% ipython --no-banner

In [1]: import numpy as np

In [2]: from numpy import linalg as LA

In [3]: np.set_printoptions(precision=1, suppress=True, linewidth=100, legacy="1.25")

In [4]: rng = np.random.default_rng(723780)

In [5]: t = rng.uniform(0, 2 * np.pi, 27)

In [6]: Q, _ = LA.qr(np.array([[0.4, 0.2],
   ...:     [-0.8, 0.0],
   ...:     [1.1, -0.1],
   ...:     [-0.3, -1.4],
   ...:     [-0.5, 1.2],
   ...:     [0.1, -0.2]]))

In [7]: arr = 10 * np.c_[np.cos(t), np.sin(t)] @ Q.T

In [8]: arr
Out[8]: 
array([[ 0.1,  1.8, -3. , -6.1,  7. , -1.2],
       [ 1.1, -3.7,  5.4,  3.5, -6.5,  1.2],
       [ 1.5, -4.1,  6. ,  2.5, -6.1,  1.1],
       [ 0.5,  1.1, -2.1, -6.8,  6.9, -1.2],
       [ 0.9,  0.4, -1.1, -7.3,  6.6, -1.1],
       [ 2.3, -2.7,  3.3, -7.7,  4.1, -0.6],
       [-2.9,  4.9, -6.6,  4.8,  0.5, -0.2],
       [-2.6,  3.5, -4.3,  7.3, -3. ,  0.4],
       [ 1. , -3.5,  5.2,  3.8, -6.6,  1.2],
       [-2.9,  5.1, -6.8,  4.4,  1. , -0.3],
       [ 0.8, -3.2,  4.8,  4.4, -6.8,  1.2],
       [-1.7,  1.3, -1.3,  7.9, -5.5,  0.9],
       [ 1.2, -0.2, -0.2, -7.6,  6.3, -1. ],
       [-0.6, -0.9,  1.8,  6.9, -6.8,  1.2],
       [ 1.9, -4.6,  6.6,  1.2, -5.4,  1. ],
       [ 1.9, -4.7,  6.6,  1.1, -5.4,  1. ],
       [-1.8,  4.5, -6.4, -1.5,  5.6, -1. ],
       [-1.4,  0.8, -0.5,  7.8, -6. ,  1. ],
       [ 2.7, -3.9,  5. , -6.9,  2.2, -0.3],
       [-1.9,  1.7, -1.9,  7.9, -5.1,  0.8],
       [-2. ,  4.7, -6.7, -0.8,  5.2, -1. ],
       [ 2.6, -3.5,  4.3, -7.3,  3. , -0.4],
       [-1.9,  4.7, -6.6, -1.1,  5.3, -1. ],
       [-2. ,  1.9, -2.2,  7.9, -4.9,  0.8],
       [ 2. , -4.7,  6.7,  0.9, -5.2,  1. ],
       [-2.8,  4.2, -5.4,  6.5, -1.6,  0.2],
       [ 2.8, -5.2,  7. , -3.5, -1.9,  0.4]])

In [9]: Uu, sig, VT = LA.svd(arr)

In [10]: sig.round(1) + 0
Out[10]: array([38.7, 34.7,  0. ,  0. ,  0. ,  0. ])

In [11]: np.argmax(sig[:-1] / (sig[1:] + 1e-6)) + 1
Out[11]: 2

In [12]: other = Uu[:, :2] @ np.diag(sig[:2]) @ VT[:2]

In [13]: LA.matrix_rank(other)
Out[13]: 2

In [14]: round(np.abs(arr - other).max(), 1)
Out[14]: 0.0

In [15]: round(float(LA.norm(arr - other, 2)), 1), round(float(sig[2]), 1)
Out[15]: (0.0, 0.0)
